$ python3 -q
>>> import numpy as np
>>> np.set_printoptions(suppress=True, linewidth=100)
>>> E = np.loadtxt("data.csv", delimiter=",")
>>> E
array([[-12.,   6.,   9.,   6.,   0.,  -6.,  -9.,  -6.,   3.,  15.,  15., -12.,  12.],
       [  8.,  -4.,  -6.,  -4.,   0.,   4.,   6.,   4.,  -2., -10., -10.,   8.,  -8.],
       [ -8.,   4.,   6.,   4.,   0.,  -4.,  -6.,  -4.,   2.,  10.,  10.,  -8.,   8.],
       [  4.,  -2.,  -3.,  -2.,   0.,   2.,   3.,   2.,  -1.,  -5.,  -5.,   4.,  -4.],
       [ -8.,   4.,   6.,   4.,   0.,  -4.,  -6.,  -4.,   2.,  10.,  10.,  -8.,   8.],
       [  4.,  -2.,  -3.,  -2.,   0.,   2.,   3.,   2.,  -1.,  -5.,  -5.,   4.,  -4.],
       [  0.,   0.,   0.,   0.,   0.,   0.,   0.,   0.,   0.,   0.,   0.,   0.,   0.],
       [ -8.,   4.,   6.,   4.,   0.,  -4.,  -6.,  -4.,   2.,  10.,  10.,  -8.,   8.],
       [  0.,   0.,   0.,   0.,   0.,   0.,   0.,   0.,   0.,   0.,   0.,   0.,   0.]])
>>> rk = np.linalg.matrix_rank(E)
>>> rk
np.int64(1)
>>> null = np.linalg.svd(E)[2][rk:].T
>>> [int(np.linalg.matrix_rank(E[:i])) for i in range(1, len(E) + 1)]
[1, 1, 1, 1, 1, 1, 1, 1, 1]
>>> np.linalg.matrix_rank(E.T @ E), np.linalg.matrix_rank(E @ E.T)
(np.int64(1), np.int64(1))
>>> np.allclose(E @ null, 0)
True
>>> null.shape
(13, 12)
>>> def softmax(z):
...     e = np.exp(z - z.max(axis=-1, keepdims=True))
...     return e / e.sum(axis=-1, keepdims=True)
... 
>>> np.round(softmax(10 * E[0]), 2) + 0
array([0. , 0. , 0. , 0. , 0. , 0. , 0. , 0. , 0. , 0.5, 0.5, 0. , 0. ])
>>> np.round(softmax(E[0] + 3), 2) + 0
array([0.  , 0.  , 0.  , 0.  , 0.  , 0.  , 0.  , 0.  , 0.  , 0.49, 0.49, 0.  , 0.02])
>>> scores = E @ E.T / np.sqrt(13)
>>> np.round(softmax(scores), 2) + 0
array([[1.  , 0.  , 0.  , 0.  , 0.  , 0.  , 0.  , 0.  , 0.  ],
       [0.  , 1.  , 0.  , 0.  , 0.  , 0.  , 0.  , 0.  , 0.  ],
       [1.  , 0.  , 0.  , 0.  , 0.  , 0.  , 0.  , 0.  , 0.  ],
       [0.  , 1.  , 0.  , 0.  , 0.  , 0.  , 0.  , 0.  , 0.  ],
       [1.  , 0.  , 0.  , 0.  , 0.  , 0.  , 0.  , 0.  , 0.  ],
       [0.  , 1.  , 0.  , 0.  , 0.  , 0.  , 0.  , 0.  , 0.  ],
       [0.11, 0.11, 0.11, 0.11, 0.11, 0.11, 0.11, 0.11, 0.11],
       [1.  , 0.  , 0.  , 0.  , 0.  , 0.  , 0.  , 0.  , 0.  ],
       [0.11, 0.11, 0.11, 0.11, 0.11, 0.11, 0.11, 0.11, 0.11]])
>>> softmax(scores)[0] @ E
array([-12.,   6.,   9.,   6.,   0.,  -6.,  -9.,  -6.,   3.,  15.,  15., -12.,  12.])
